>>> import numpy as np
>>> np.set_printoptions(precision=2, suppress=True, linewidth=140, legacy="1.25")
>>> J = np.loadtxt("dump.csv", delimiter=",")
>>> J
array([[-0.7 ,  0.6 ,  2.98],
       [-0.5 ,  0.4 ,  2.03],
       [-1.5 ,  0.2 ,  0.99],
       [-1.8 , -1.3 , -6.51],
       [-3.5 , -0.2 , -1.04],
       [ 0.1 , -0.1 , -0.5 ],
       [ 0.1 ,  1.  ,  5.05],
       [ 1.2 , -0.9 , -4.48],
       [ 1.5 , -0.7 , -3.45],
       [ 0.3 ,  1.2 ,  5.97],
       [ 2.  ,  0.7 ,  3.48],
       [-1.8 ,  2.  , 10.02],
       [-0.3 , -0.2 , -0.99]])
>>> A2 = np.c_[J[:, :2] @ np.array([[2, 1], [-2, -1]]), np.array([-3, 3, -4, 5, -1, -5, -3, -1, -1, -2, 4, 4, -3])]
>>> A2
array([[-2.6, -1.3, -3. ],
       [-1.8, -0.9,  3. ],
       [-3.4, -1.7, -4. ],
       [-1. , -0.5,  5. ],
       [-6.6, -3.3, -1. ],
       [ 0.4,  0.2, -5. ],
       [-1.8, -0.9, -3. ],
       [ 4.2,  2.1, -1. ],
       [ 4.4,  2.2, -1. ],
       [-1.8, -0.9, -2. ],
       [ 2.6,  1.3,  4. ],
       [-7.6, -3.8,  4. ],
       [-0.2, -0.1, -3. ]])
>>> np.round(np.linalg.lstsq(J, A2[:, 0])[0], 2) + 0
array([ 2., -2.,  0.])
>>> C2 = np.cov(J, rowvar=False)
>>> J.std(axis=0)
array([1.46, 0.88, 4.39])
>>> np.polyfit(J[:, 1], J[:, 0], 1)
array([-0.07, -0.36])
>>> round(np.corrcoef(J[:, 1], J[:, 0])[0, 1], 2)
-0.04
>>> np.corrcoef(J.T)
array([[ 1.  , -0.04, -0.04],
       [-0.04,  1.  ,  1.  ],
       [-0.04,  1.  ,  1.  ]])
>>> np.median(J, axis=0)
array([-0.3 ,  0.2 ,  0.99])
>>> C2.shape
(3, 3)
>>> [round(float(x), 2) for x in np.linalg.svd(J, compute_uv=False)[:3]]
[16.59, 5.41, 0.02]
>>> np.round(np.abs(np.linalg.svd(J)[2][-1]), 2) + 0
array([0.  , 0.98, 0.2 ])
>>> np.linalg.matrix_rank(J, rtol=0.1)
2
>>> d = np.linalg.norm(J[:, None] - J[None], axis=-1)
>>> np.flatnonzero(d[12] < d.mean() / 2)
array([ 2,  5, 12])
>>> d.mean(axis=1).argmax()
11
>>> np.linalg.matrix_rank(d ** 2)
5
>>> np.unravel_index(d.round(6).argmax(), d.shape)
(3, 11)
>>> d[:5, :5]
array([[0.  , 0.99, 2.18, 9.74, 4.96],
       [0.99, 0.  , 1.46, 8.8 , 4.33],
       [2.18, 1.46, 0.  , 7.65, 2.88],
       [9.74, 8.8 , 7.65, 0.  , 5.83],
       [4.96, 4.33, 2.88, 5.83, 0.  ]])
